>>> import numpy as np
>>> np.set_printoptions(precision=2, suppress=True, linewidth=200, floatmode="fixed")
>>> W0 = np.load("x.npy")
>>> W0
array([[ 9, -6, -9,  0],
       [-6,  4,  6,  0],
       [-9,  6,  9,  0],
       [ 0,  0,  0,  0]])
>>> (np.linalg.matrix_power((W0 != 0) + (W0.T != 0) + np.eye(4), 4) > 0).astype(int)
array([[1, 1, 1, 0],
       [1, 1, 1, 0],
       [1, 1, 1, 0],
       [0, 0, 0, 1]])
>>> [round(float(x), 2) for x in np.linalg.svd(W0, compute_uv=False)[:3]]
[22.0, 0.0, 0.0]
>>> round(float(np.linalg.norm(W0, 2) / np.linalg.norm(W0)), 2)
1.0
>>> Uu, sig, Vh = np.linalg.svd(W0)
>>> np.argmax(sig[:-1] / (sig[1:] + 1e-6)) + 1
np.int64(1)
>>> A2 = Uu[:, :1] @ np.diag(sig[:1]) @ Vh[:1]
>>> np.round(np.abs(W0 - A2).max(), 2)
np.float64(0.0)
>>> A2
array([[ 9.00, -6.00, -9.00,  0.00],
       [-6.00,  4.00,  6.00,  0.00],
       [-9.00,  6.00,  9.00,  0.00],
       [ 0.00,  0.00,  0.00,  0.00]])
>>> round(float(np.linalg.norm(W0 - A2) / np.linalg.norm(W0)), 2)
0.0
>>> arr = np.array([[2, 1], [2, 2], [2, 1]])
>>> arr[-1] = arr[0] + -3 * arr[1]
>>> arr
array([[ 2,  1],
       [ 2,  2],
       [-4, -5]])
>>> O, V = np.linalg.qr(arr[:, :1])[0], np.linalg.qr(arr[:, 1:])[0]
>>> sig = np.linalg.svd(O.T @ V, compute_uv=False)
>>> (sig > 0.9).sum()
np.int64(1)
>>> sig
array([0.97])
>>> hat = arr @ np.linalg.solve(arr.T @ arr, arr.T)
>>> np.diag(hat)
array([0.91, 0.18, 0.91])
>>> hat
array([[ 0.91,  0.27,  0.09],
       [ 0.27,  0.18, -0.27],
       [ 0.09, -0.27,  0.91]])
>>> np.round(np.linalg.eigvalsh(hat), 2) + 0
array([0.00, 1.00, 1.00])
>>> A2 = arr / np.sqrt((arr ** 2).mean(axis=1, keepdims=True))
>>> A2[1]
array([1.00, 1.00])
>>> np.linalg.matrix_rank(arr - arr.mean(axis=1, keepdims=True))
np.int64(1)
>>> rng = np.random.default_rng(314)
>>> z = rng.permutation(2)
>>> A2 = arr[:, z] * rng.choice([-1, 1], 2)
>>> A2
array([[ 2,  1],
       [ 2,  2],
       [-4, -5]])
>>> Uu, _, Vh = np.linalg.svd(arr.T @ A2)
>>> np.round(Uu @ Vh, 2) + 0
array([[1.00, 0.00],
       [0.00, 1.00]])
>>> f, g = arr[1], arr[0]
>>> f @ f
np.int64(8)
>>> f @ g
np.int64(6)
>>> p = (f @ g) / (f @ f) * f
>>> (g - p) @ f
np.float64(0.0)
>>> p
array([1.50, 1.50])
>>> X = np.loadtxt("m.csv", delimiter=",")
>>> X
array([[ 0.00, -1.00, -2.00,  1.00],
       [ 1.00,  0.00,  0.00,  1.00],
       [ 2.00,  0.00,  0.00,  2.00],
       [-1.00, -1.00, -2.00,  0.00]])
>>> vec = np.array([8, 9, -8, -8])
>>> h = np.maximum(X @ vec, 0)
>>> X * (h > 1e-9)[:, None]
array([[ 0.00, -0.00, -0.00,  0.00],
       [ 0.00,  0.00,  0.00,  0.00],
       [ 0.00,  0.00,  0.00,  0.00],
       [-0.00, -0.00, -0.00,  0.00]])
>>> np.maximum(X @ vec, 0) - np.maximum(-X @ vec, 0)
array([-1.00,  0.00,  0.00, -1.00])
>>> X.T @ h
array([0.00, 0.00, 0.00, 0.00])
>>> np.flatnonzero(h > 1e-9)
array([], dtype=int64)
>>> round(float(np.linalg.norm(X, 2)), 2)
3.32
>>> round(np.linalg.norm(X) ** 2 / np.linalg.norm(X, 2) ** 2, 2)
np.float64(2.0)
